$ python -q
>>> import numpy as np
>>> np.set_printoptions(precision=4, suppress=True, linewidth=120)
>>> rng = np.random.default_rng(11)
>>> mat = np.array([[3, 3, 3, 3, 3, 3, 1, 0, 0, 2, 0, 3, 1, 0],
...     [3, 2, 3, 2, 0, 1, 3, 3, 2, 2, 1, 3, 3, 3],
...     [0, 0, 2, 1, 1, 2, 1, 0, 2, 3, 3, 0, 3, 0],
...     [3, 0, 2, 2, 1, 2, 2, 3, 1, 1, 1, 3, 2, 1],
...     [0, 1, 3, 3, 2, 2, 0, 2, 2, 3, 3, 2, 2, 1]]) * (rng.random((5, 14)) < 0.3)
>>> mat
array([[3, 0, 0, 3, 3, 0, 1, 0, 0, 0, 0, 0, 0, 0],
       [3, 0, 0, 0, 0, 0, 0, 3, 0, 0, 0, 0, 3, 0],
       [0, 0, 0, 1, 1, 0, 0, 0, 0, 3, 0, 0, 3, 0],
       [0, 0, 0, 0, 0, 2, 2, 0, 0, 0, 1, 3, 0, 0],
       [0, 0, 3, 3, 2, 0, 0, 2, 0, 3, 3, 0, 0, 1]])
>>> A2 = mat[0, 0] * mat[1:] - np.outer(mat[1:, 0], mat[0])
>>> A2
array([[ 0,  0,  0, -9, -9,  0, -3,  9,  0,  0,  0,  0,  9,  0],
       [ 0,  0,  0,  3,  3,  0,  0,  0,  0,  9,  0,  0,  9,  0],
       [ 0,  0,  0,  0,  0,  6,  6,  0,  0,  0,  3,  9,  0,  0],
       [ 0,  0,  9,  9,  6,  0,  0,  6,  0,  9,  9,  0,  0,  3]])
>>> np.linalg.matrix_rank(A2), np.linalg.matrix_rank(mat)
(np.int64(4), np.int64(5))
>>> np.flatnonzero(~A2.round(6).any(axis=1))
array([], dtype=int64)
>>> mat[:, 0] / mat[0, 0]
array([1., 1., 0., 0., 0.])
>>> T = np.stack([A2, 2 * A2, A2[::-1]])
>>> np.linalg.matrix_rank(T.reshape(3, -1))
np.int64(2)
>>> T.shape
(3, 4, 14)
>>> np.linalg.norm(T, axis=(1, 2))
array([32.8634, 65.7267, 32.8634])
>>> A2 = mat / np.linalg.norm(mat, axis=1)
Traceback (most recent call last):
  File "<python-input-14>", line 1, in <module>
    A2 = mat / np.linalg.norm(mat, axis=1)
         ~~~~^~~~~~~~~~~~~~~~~~~~~~~~~~~~~
ValueError: operands could not be broadcast together with shapes (5,14) (5,) 
>>> A2 = mat / np.linalg.norm(mat, axis=1, keepdims=True)
>>> gram = A2 @ A2.T
>>> round(np.degrees(np.arccos(np.clip(gram[0, 3], -1, 1))), 4)
np.float64(84.8889)
>>> np.argwhere(np.triu(np.abs(gram) > 0.95, 1))
array([], shape=(0, 2), dtype=int64)
>>> gram
array([[1.    , 0.3273, 0.2535, 0.0891, 0.4226],
       [0.3273, 1.    , 0.3873, 0.    , 0.1721],
       [0.2535, 0.3873, 1.    , 0.    , 0.4667],
       [0.0891, 0.    , 0.    , 1.    , 0.1054],
       [0.4226, 0.1721, 0.4667, 0.1054, 1.    ]])
>>> (gram + gram.T) / 2
array([[1.    , 0.3273, 0.2535, 0.0891, 0.4226],
       [0.3273, 1.    , 0.3873, 0.    , 0.1721],
       [0.2535, 0.3873, 1.    , 0.    , 0.4667],
       [0.0891, 0.    , 0.    , 1.    , 0.1054],
       [0.4226, 0.1721, 0.4667, 0.1054, 1.    ]])
>>> np.linalg.determinant(gram)
Traceback (most recent call last):
  File "<python-input-21>", line 1, in <module>
    np.linalg.determinant(gram)
    ^^^^^^^^^^^^^^^^^^^^^
AttributeError: module 'numpy.linalg' has no attribute 'determinant'
>>> np.allclose(gram @ gram.T, gram.T @ gram)
True
>>> assert gram == gram.T
Traceback (most recent call last):
  File "<python-input-23>", line 1, in <module>
    assert gram == gram.T
           ^^^^^^^^^^^^^^
ValueError: The truth value of an array with more than one element is ambiguous. Use a.any() or a.all()
>>> A2 = mat / np.sqrt((mat ** 2).mean(axis=1, keepdims=True))
>>> np.linalg.matrix_rank(mat - mat.mean(axis=1, keepdims=True))
np.int64(5)
>>> K = np.load("data.npy")
>>> K
array([[-0.0418,  3.8052, -4.171 ,  1.2127,  3.69  ,  0.2881, -1.1709,  1.7197,  4.6621, -0.507 ,  4.9344,  1.5109],
       [-0.4867,  2.3649, -3.1298,  0.1393,  4.5204, -5.3886,  0.3474,  0.8   ,  5.3549, -0.6607,  1.5308, -1.6336],
       [ 0.356 ,  3.2076, -3.0595,  1.5439,  1.2194,  4.9704, -1.8999,  1.6778,  1.8433, -0.1339,  5.4636,  3.458 ],
       [-0.367 ,  3.0559, -3.7387,  0.5293,  4.575 , -3.7978, -0.1623,  1.1865,  5.5225, -0.6572,  2.8512, -0.6484],
       [ 0.6316, -0.0285,  0.7677,  0.8326, -3.0788,  7.6258, -1.4642,  0.3554, -3.4017,  0.4772,  2.0674,  3.5133],
       [-0.0625, -3.81  ,  4.0546, -1.3533, -3.1904, -1.549 ,  1.4158, -1.7827, -4.1117,  0.4294, -5.2884, -2.0952],
       [-0.4565, -2.7075,  2.4005, -1.5112, -0.2753, -6.0805,  1.9677, -1.5072, -0.7239, -0.004 , -5.1318, -3.7899],
       [ 0.2669, -3.4232,  4.0199, -0.7852, -4.4281,  2.5122,  0.5182, -1.4132, -5.4173,  0.6281, -3.6745, -0.0786],
       [ 0.1224, -3.7294,  4.183 , -1.0799, -4.0103,  0.7021,  0.9575, -1.6379, -5.0038,  0.558 , -4.5646, -1.0259],
       [-0.5077, -2.3481,  1.9515, -1.4597,  0.3015, -6.624 ,  1.9674, -1.3724, -0.0317, -0.0873, -4.8232, -3.9109],
       [ 0.3294,  3.3078, -3.1991,  1.5418,  1.4401,  4.6691, -1.8711,  1.7082,  2.1024, -0.1664,  5.5083,  3.3551],
       [ 0.6021, -1.0712,  1.8629,  0.4458, -3.8921,  7.0523, -1.0479, -0.1397, -4.461 ,  0.5855,  0.5788,  2.8708],
       [-0.3429, -3.2585,  3.13  , -1.5433, -1.3298, -4.8218,  1.8862, -1.6935, -1.973 ,  0.1502, -5.4876, -3.4078],
       [ 0.0605,  3.8109, -4.0579,  1.351 ,  3.201 ,  1.5249, -1.4115,  1.782 ,  4.1235, -0.431 ,  5.2829,  2.0844],
       [ 0.4084, -2.8553,  3.5697, -0.4073, -4.5911,  4.3396, -0.0011, -1.0705, -5.5091,  0.6632, -2.4459,  0.9714],
       [-0.1035, -3.7831,  3.9776, -1.3991, -2.9676, -2.0389,  1.5026, -1.7943, -3.8616,  0.3953, -5.3892, -2.3119],
       [ 0.6318,  0.1669,  0.5562,  0.898 , -2.9006,  7.6688, -1.5298,  0.4451, -3.1747,  0.453 ,  2.3285,  3.604 ],
       [ 0.1949, -3.605 ,  4.1328, -0.9418, -4.2466,  1.604 ,  0.7469, -1.5386, -5.2453,  0.5968, -4.157 , -0.5641],
       [-0.3725, -3.1399,  2.967 , -1.5433, -1.078 , -5.1547,  1.9157, -1.6564, -1.6768,  0.1131, -5.4281, -3.5187],
       [-0.1968, -3.6583,  3.7336, -1.4819, -2.4021, -3.1405,  1.6787, -1.7916, -3.2183,  0.3097, -5.5339, -2.7757]])
>>> A2 = np.array([[0, 2],
...     [1, 1],
...     [0, 2],
...     [1, 0],
...     [0, 0],
...     [0, 1],
...     [0, 2],
...     [1, 1],
...     [0, 0],
...     [1, 2],
...     [2, 2],
...     [2, 0],
...     [0, 0],
...     [1, 0]])
>>> np.einsum("ik,kj->ji", mat, A2)
array([[ 3,  3,  4,  8, 15],
       [ 8,  9,  6,  8, 20]])
>>> mat @ A2
array([[ 3,  8],
       [ 3,  9],
       [ 4,  6],
       [ 8,  8],
       [15, 20]])
>>> np.einsum("ij,ij->i", mat, mat)
array([28, 27, 20, 18, 45])
